$ ipython --no-banner

In [1]: import numpy as np

In [2]: from numpy import linalg as LA

In [3]: np.set_printoptions(precision=1, suppress=True, linewidth=140)

In [4]: def rnd(a):
   ...:     return np.round(a, 1) + 0
   ...: 

In [5]: r0 = np.array([1, 2, -2, -1])

In [6]: X = 3 * np.eye(4) + np.outer(r0, r0)

In [7]: X
Out[7]: 
array([[ 4.,  2., -2., -1.],
       [ 2.,  7., -4., -2.],
       [-2., -4.,  7.,  2.],
       [-1., -2.,  2.,  4.]])

In [8]: rng = np.random.default_rng(8501)

In [9]: lab = rng.permutation(4)

In [10]: lab
Out[10]: array([3, 1, 2, 0])

In [11]: A2 = X[lab][:, lab]

In [12]: rnd(LA.det(A2)), rnd(LA.det(X[lab]))
Out[12]: (np.float64(351.0), np.float64(-351.0))

In [13]: np.diag(A2)
Out[13]: array([4., 7., 7., 4.])

In [14]: A2
Out[14]: 
array([[ 4., -2.,  2., -1.],
       [-2.,  7., -4.,  2.],
       [ 2., -4.,  7., -2.],
       [-1.,  2., -2.,  4.]])

In [15]: evals, evecs = LA.eigh(A2)

In [16]: x0 = np.array([0, 1, -2, 2])

In [17]: rnd(x0 @ A2 @ x0 / (x0 @ x0)), evals[0], rnd(evals[-1])
Out[17]: (np.float64(10.1), np.float64(3.0), np.float64(13.0))

In [18]: np.abs(A2).sum(axis=1).max(), rnd(np.abs(evals).max())
Out[18]: (np.float64(15.0), np.float64(13.0))

In [19]: rnd(evecs * np.abs(evals) @ evecs.T)
Out[19]: 
array([[ 4., -2.,  2., -1.],
       [-2.,  7., -4.,  2.],
       [ 2., -4.,  7., -2.],
       [-1.,  2., -2.,  4.]])

In [20]: evals, evecs = LA.eigh(X)

In [21]: rnd(evals)
Out[21]: array([ 3.,  3.,  3., 13.])

In [22]: rnd(evecs @ np.diag(evals) @ evecs.T)
Out[22]: 
array([[ 4.,  2., -2., -1.],
       [ 2.,  7., -4., -2.],
       [-2., -4.,  7.,  2.],
       [-1., -2.,  2.,  4.]])

In [23]: np.unique(evals.round(6) + 0, return_counts=True)[1]
Out[23]: array([3, 1])

In [24]: rnd(evecs.T @ X @ evecs)
Out[24]: 
array([[ 3.,  0.,  0.,  0.],
       [ 0.,  3.,  0.,  0.],
       [ 0.,  0.,  3.,  0.],
       [ 0.,  0.,  0., 13.]])

In [25]: np.abs(evecs[:, -1]).round(6).argmax()
Out[25]: np.int64(1)

In [26]: rnd(evecs.T @ evecs)
Out[26]: 
array([[1., 0., 0., 0.],
       [0., 1., 0., 0.],
       [0., 0., 1., 0.],
       [0., 0., 0., 1.]])

In [27]: rnd(LA.svd(X, compute_uv=False))
Out[27]: array([13.,  3.,  3.,  3.])

In [28]: (evals > 1e-8).sum(), (evals < -1e-8).sum()
Out[28]: (np.int64(4), np.int64(0))

In [29]: X.shape
Out[29]: (4, 4)

In [30]: rnd(LA.norm(X))
Out[30]: np.float64(14.0)

In [31]: np.unravel_index(np.abs(X).argmax(), X.shape)
Out[31]: (np.int64(1), np.int64(1))

In [32]: X.sum(axis=0)
Out[32]: array([3., 3., 3., 3.])

In [33]: K = np.loadtxt("arr.csv", delimiter=",")

In [34]: K
Out[34]: 
array([[  0.,   0.,   0.,   0.,   0.,   4.,   0.,   0.,   6.,   0.],
       [ 45.,   0.,   0.,   0.,  78.,  23.,  16.,   0.,  37.,   0.],
       [ 25.,   0.,   0.,   0.,  65.,  10.,   0.,   0.,   0.,   0.],
       [  0.,  44.,   0.,  74.,   0.,  31.,  12.,  68.,   0.,  43.],
       [ 14.,   0.,  15.,   0.,  27.,  24.,   0.,  41.,   0.,   0.],
       [  0.,   0.,   0.,   0.,   0.,   0.,  14.,   0.,  61.,  39.],
       [  0.,  24.,   0.,  40.,   0.,  13.,   2.,  38.,   0.,  15.],
       [  0.,   0.,  44.,   0.,   0.,   0.,   0.,   0.,   0.,   0.],
       [ 30.,  55.,  35.,  56.,   5.,  20.,  17.,  55.,   0.,  11.],
       [  0.,  31.,   2.,  18.,   0.,   0.,  23.,   0.,  66.,  55.],
       [  0.,  24.,  81.,  20.,   0.,   0.,   0.,   0.,   0.,   3.],
       [ 31.,  31.,  62.,   4.,  18.,   0.,  16.,   0.,  13.,   0.],
       [  0.,   0.,   1.,   0.,   0.,   0.,   0.,   0.,   0.,   0.],
       [  0.,   0.,   0.,   0.,   0.,   0.,   0.,   0.,  37.,   7.],
       [  0.,   0.,  30.,   0.,   0.,   0.,   0.,   0.,  22.,  23.],
       [ 20.,   0.,   0.,   0.,  43.,  36.,  19.,   9.,  56.,  15.],
       [ 32.,   0.,   0.,   0.,  78.,  42.,  14.,   0.,  51.,   0.],
       [  0.,   0.,  63.,   0.,   0.,   0.,   0.,   0.,   0.,   0.],
       [  0.,  13.,  55.,   0.,   0.,   0.,   0.,   0.,   0.,  11.],
       [ 51.,  24.,   0.,  26.,  60.,  47.,  18.,  62.,   0.,   0.],
       [  0.,   0.,   0.,   5.,   0.,   0.,   0.,   5.,   0.,   0.],
       [  0.,   0.,  20.,   0.,   0.,   4.,   0.,  16.,   0.,   0.],
       [ 21.,   0.,   0.,   0.,  58.,   4.,   2.,   0.,  29.,   0.],
       [  0.,   0.,   0.,   0.,   1.,   0.,   0.,   0.,   0.,   0.],
       [ 23.,  22.,   8.,  10.,  18.,   5.,  20.,   0.,  37.,  15.],
       [  0.,   0.,   0.,   0.,   0.,   0.,   0.,   0.,   0.,   0.],
       [ 13.,   8.,   0.,  55.,  22.,  74.,  10.,  98.,   1.,  19.],
       [ 11.,   0.,  15.,   0.,  28.,   2.,   0.,   0.,   0.,   0.],
       [ 20.,   0.,   0.,   3.,  38.,  32.,  26.,   2.,  75.,  31.],
       [  7.,  34.,  69.,  29.,   0.,   0.,   0.,  24.,   0.,   0.],
       [ 39.,  43.,  34.,  30.,  27.,  14.,  23.,  25.,  18.,   7.],
       [  8.,   0.,   0.,   0.,  33.,  29.,  19.,   0.,  74.,  27.],
       [ 33.,  48.,   2.,  38.,  20.,  15.,  34.,  14.,  59.,  39.],
       [  0.,  18., 124.,   0.,   0.,   0.,   0.,   0.,   0.,   0.],
       [  0.,  23.,   0.,  45.,   0.,  24.,  14.,  34.,  27.,  43.],
       [  0.,   0.,   0.,   4.,   0.,  24.,   0.,  41.,   0.,   0.],
       [  0.,   0.,   0.,   0.,   0.,   0.,   0.,   1.,   0.,   0.]])

In [35]: Xc = (K - K.mean(axis=0)) / K.std(axis=0)

In [36]: np.argwhere(np.abs(Xc) > 2)
Out[36]: 
array([[ 1,  0],
       [ 1,  4],
       [ 2,  4],
       [ 3,  3],
       [ 3,  7],
       [ 3,  9],
       [ 8,  1],
       [ 8,  3],
       [ 9,  9],
       [10,  2],
       [16,  4],
       [19,  0],
       [26,  3],
       [26,  5],
       [26,  7],
       [28,  8],
       [31,  8],
       [32,  1],
       [32,  6],
       [33,  2],
       [34,  9]])

In [37]: c = LA.lstsq(np.delete(Xc, 7, axis=1), Xc[:, 7])[0]

In [38]: rnd(c)
Out[38]: array([ 0.7,  0.2, -0.1,  0.1, -0.6,  0.9, -0.7, -0.1,  0.3])

In [39]: np.abs(c).argmax()
Out[39]: np.int64(5)
